% ipython --no-banner

In [1]: import numpy as np

In [2]: np.set_printoptions(precision=1, suppress=True, linewidth=140, floatmode="fixed")

In [3]: A = np.load("layer10.npy")

In [4]: print(A)
[[ 0.0  0.5 -1.4  0.7]
 [ 0.0 -0.1  1.4  0.8]
 [-0.2 -0.3  1.2  0.8]
 [-0.7  0.1  0.3 -1.2]]

In [5]: f = np.array([-4, -1])

In [6]: print(np.correlate(A[0], A[2], "full"))
[ 0.0  0.4 -0.5 -1.3  1.2  0.1 -0.1]

In [7]: print(np.cross(A[0, :3], A[2, :3]))
[0.2 0.3 0.1]

In [8]: print(np.convolve(A[0], f))
[ 0.0 -2.0  5.1 -1.4 -0.7]

In [9]: def softmax(z):
   ...:     e = np.exp(z - z.max(axis=-1, keepdims=True))
   ...:     return e / e.sum(axis=-1, keepdims=True)
   ...: 

In [10]: print(softmax(A[2]))
[0.1 0.1 0.5 0.3]

In [11]: print(np.round(softmax(10 * A[2]), 1) + 0)
[0.0 0.0 1.0 0.0]

In [12]: print(softmax(A[2] + -3))
[0.1 0.1 0.5 0.3]

In [13]: att = A @ A.T / np.sqrt(4)

In [14]: print(softmax(att))
[[0.7 0.1 0.1 0.1]
 [0.1 0.5 0.4 0.1]
 [0.1 0.4 0.4 0.1]
 [0.1 0.2 0.2 0.6]]

In [15]: print(softmax(att).round(6).argmax(axis=1))
[0 1 1 3]

In [16]: print(np.kron(np.eye(2, dtype=int), A))
[[ 0.0  0.5 -1.4  0.7  0.0  0.0 -0.0  0.0]
 [ 0.0 -0.1  1.4  0.8  0.0 -0.0  0.0  0.0]
 [-0.2 -0.3  1.2  0.8 -0.0 -0.0  0.0  0.0]
 [-0.7  0.1  0.3 -1.2 -0.0  0.0  0.0 -0.0]
 [ 0.0  0.0 -0.0  0.0  0.0  0.5 -1.4  0.7]
 [ 0.0 -0.0  0.0  0.0  0.0 -0.1  1.4  0.8]
 [-0.0 -0.0  0.0  0.0 -0.2 -0.3  1.2  0.8]
 [-0.0  0.0  0.0 -0.0 -0.7  0.1  0.3 -1.2]]

In [17]: print(round(float(np.linalg.det(A[::-1])), 1))
0.6

In [18]: print(round(np.linalg.det(A.T), 1))
0.6

In [19]: print(round(np.einsum("ii->", A), 1))
-0.1

In [20]: E = np.load("data.npy")

In [21]: print(E)
[[ -2   3  12]
 [ -1  -3 -12]
 [  0  -2  -8]
 [ -2   1   4]
 [  3   3  12]
 [  0  -3 -12]
 [ -3   3  12]
 [  0  -3 -12]
 [ -3  -1  -4]]

In [22]: # rows 5 and 7 are equal

In [23]: vec = np.array([-5, -9, 8])

In [24]: print(E * vec)
[[ 10 -27  96]
 [  5  27 -96]
 [  0  18 -64]
 [ 10  -9  32]
 [-15 -27  96]
 [  0  27 -96]
 [ 15 -27  96]
 [  0  27 -96]
 [ 15   9 -32]]

In [25]: print((E * vec).sum(axis=1))
[ 79 -64 -46  33  54 -69  84 -69  -8]

In [26]: M = np.load("mat.npy")

In [27]: print(M)
[[-0.1  0.8 -0.7 -0.4 -0.5  1.3]
 [ 0.0  1.3 -0.2 -0.2  0.9 -0.4]
 [ 1.3 -0.4 -0.4  0.1  0.6 -0.2]
 [-1.3  1.3  0.5  0.4  0.4 -0.1]
 [-0.1  1.4 -0.3  0.4  0.2 -0.2]
 [-0.9  0.3 -2.0  1.8 -0.9 -1.3]
 [ 0.0 -0.9 -0.3  1.9 -0.5  1.3]
 [-0.9 -2.3  0.1 -0.9 -0.4  0.5]
 [-1.0  1.4  0.9  2.6  1.5  0.3]
 [-0.9  1.1  0.2 -0.8  0.3 -0.4]
 [ 0.3 -0.3  0.0 -0.6  0.9 -0.4]
 [22.0  4.0 -4.0  0.0 20.0 62.0]
 [-1.7 -0.2 -0.5  0.0 -1.1 -1.3]
 [-0.9 -0.4  0.4 -1.0 -1.7  1.0]
 [-0.4 -0.4 -1.8 -0.4 -0.4  0.3]
 [ 0.3 -1.7 -0.2 -0.4  1.8  0.0]
 [ 0.3 -0.1  0.7 -1.3  1.6 -0.3]
 [ 0.8  0.6 -0.2  0.3  0.9  0.2]
 [ 0.1  2.0 -0.6 -0.8  0.7  0.4]
 [-0.2  1.8 -1.7  1.7  0.1 -1.1]
 [ 0.1 -0.3 -1.2 -0.3  1.5 -0.1]
 [-0.8  0.3  0.3 -0.7  1.2  2.3]
 [ 1.6  0.7  1.1  0.1  0.2 -0.8]
 [ 0.2  0.3 -1.0 -0.9  3.1  1.5]
 [ 2.7 -0.1  0.7  0.0 -1.0 -1.4]
 [-0.6 -0.3  0.0 -0.1 -0.7 -0.4]]

In [28]: G = np.cov(M, rowvar=False)

In [29]: print(G.shape)
(6, 6)

In [30]: print(np.linalg.eigvalsh(G)[::-1])
[183.3   1.3   1.1   0.9   0.7   0.5]

In [31]: print(np.argsort(-M.std(axis=0).round(6), kind="stable"))
[5 0 4 1 2 3]

In [32]: print(M.std(axis=0))
[ 4.3  1.2  1.1  1.0  3.9 12.0]

In [33]: P = M @ np.linalg.solve(M.T @ M, M.T)

In [34]: print(np.round(np.diag(P), 1) + 0)
[0.1 0.1 0.1 0.2 0.1 0.3 0.3 0.2 0.6 0.1 0.1 1.0 0.1 0.2 0.2 0.3 0.2 0.0 0.2 0.3 0.2 0.1 0.2 0.3 0.4 0.0]

In [35]: print(np.allclose(P @ P, P))
True

In [36]: Xs = M - M.mean(axis=0)

In [37]: evecs = np.linalg.svd(Xs)[2][:1]

In [38]: other = Xs - Xs @ evecs.T @ evecs

In [39]: print((Xs @ evecs.T).std(axis=0))
[13.3]

In [40]: print(np.round(np.diag(evecs.T @ evecs), 1) + 0)
[0.1 0.0 0.0 0.0 0.1 0.8]

In [41]: print(other.std(axis=0))
[0.9 1.0 0.8 1.0 0.9 0.4]

In [42]: print(np.cov(Xs @ evecs.T, rowvar=False))
183.32346955881104

In [43]: K = np.loadtxt("block2.csv", delimiter=",")

In [44]: print(K)
[[ 1.0 -2.0  3.0 -2.0]
 [ 3.0 -4.0 -1.0 -5.0]
 [-3.0 -2.0  1.0  2.0]
 [-3.0 -2.0  1.0  2.0]
 [ 1.0 -1.0  1.0 -2.0]
 [ 0.0  0.0  0.0  0.0]
 [ 0.0  0.0  0.0  0.0]
 [ 0.0  0.0  0.0  0.0]
 [ 2.0 -3.0 -2.0 -3.0]
 [ 0.0  0.0  0.0  0.0]
 [-2.0 -4.0  4.0  0.0]]

In [45]: # rows 2 and 3 are equal

In [46]: q, evecs = np.linalg.qr(K[:, :1])[0], np.linalg.qr(K[:, 1:])[0]

In [47]: sv = np.linalg.svd(q.T @ evecs, compute_uv=False)

In [48]: print(sv)
[1.0]

In [49]: print(np.degrees(np.arccos(sv.clip(0, 1))))
[5.4]

In [50]: print(np.round(np.linalg.norm(q @ q.T - evecs @ evecs.T, 2), 1))
1.0

In [51]: print((sv > 0.9).sum())
1

In [52]: F = np.array([[1.0, 0.0, 0.0, 0.0, 0.0, 0.0, 0.0],
    ...:     [0.0, 1.0, 0.0, 0.0, 0.0, 0.0, 0.0],
    ...:     [0.0, 0.0, 1.0, 0.0, 0.0, 0.0, 0.0],
    ...:     [0.0, 0.0, 0.0, 1.0, 0.0, 0.0, 0.0],
    ...:     [0.0, 0.0, 0.0, 0.0, -1.0, 0.0, 0.0],
    ...:     [0.0, 0.0, 0.0, 0.0, 0.0, -1.0, 0.0],
    ...:     [0.0, 0.0, 0.0, 0.0, 0.0, 0.0, 1.0]])

In [53]: # columns are unit length and at right angles

In [54]: f = np.array([0, 0, 1, 3, -1, -2, -1])

In [55]: other = F + np.outer(f, np.eye(7)[4])

In [56]: print(other)
[[ 1.0  0.0  0.0  0.0  0.0  0.0  0.0]
 [ 0.0  1.0  0.0  0.0  0.0  0.0  0.0]
 [ 0.0  0.0  1.0  0.0  1.0  0.0  0.0]
 [ 0.0  0.0  0.0  1.0  3.0  0.0  0.0]
 [ 0.0  0.0  0.0  0.0 -2.0  0.0  0.0]
 [ 0.0  0.0  0.0  0.0 -2.0 -1.0  0.0]
 [ 0.0  0.0  0.0  0.0 -1.0  0.0  1.0]]

In [57]: other = F[0, 0] * F[1:] - np.outer(F[1:, 0], F[0])

In [58]: print(other)
[[ 0.0  1.0  0.0  0.0  0.0  0.0  0.0]
 [ 0.0  0.0  1.0  0.0  0.0  0.0  0.0]
 [ 0.0  0.0  0.0  1.0  0.0  0.0  0.0]
 [ 0.0  0.0  0.0  0.0 -1.0  0.0  0.0]
 [ 0.0  0.0  0.0  0.0  0.0 -1.0  0.0]
 [ 0.0  0.0  0.0  0.0  0.0  0.0  1.0]]

In [59]: print(np.linalg.matrix_rank(other), np.linalg.matrix_rank(F))
6 7

In [60]: ev, evecs = np.linalg.eigh(F)

In [61]: vec = np.array([2, 7, 2, 5, 6, -9, 0])

In [62]: print(evecs * np.maximum(ev, 0) @ evecs.T)
[[1.0 0.0 0.0 0.0 0.0 0.0 0.0]
 [0.0 1.0 0.0 0.0 0.0 0.0 0.0]
 [0.0 0.0 1.0 0.0 0.0 0.0 0.0]
 [0.0 0.0 0.0 1.0 0.0 0.0 0.0]
 [0.0 0.0 0.0 0.0 0.0 0.0 0.0]
 [0.0 0.0 0.0 0.0 0.0 0.0 0.0]
 [0.0 0.0 0.0 0.0 0.0 0.0 1.0]]

In [63]: print(np.abs(F).sum(axis=1).max(), np.abs(ev).max())
1.0 1.0

In [64]: print(evecs * np.abs(ev) @ evecs.T)
[[1.0 0.0 0.0 0.0 0.0 0.0 0.0]
 [0.0 1.0 0.0 0.0 0.0 0.0 0.0]
 [0.0 0.0 1.0 0.0 0.0 0.0 0.0]
 [0.0 0.0 0.0 1.0 0.0 0.0 0.0]
 [0.0 0.0 0.0 0.0 1.0 0.0 0.0]
 [0.0 0.0 0.0 0.0 0.0 1.0 0.0]
 [0.0 0.0 0.0 0.0 0.0 0.0 1.0]]
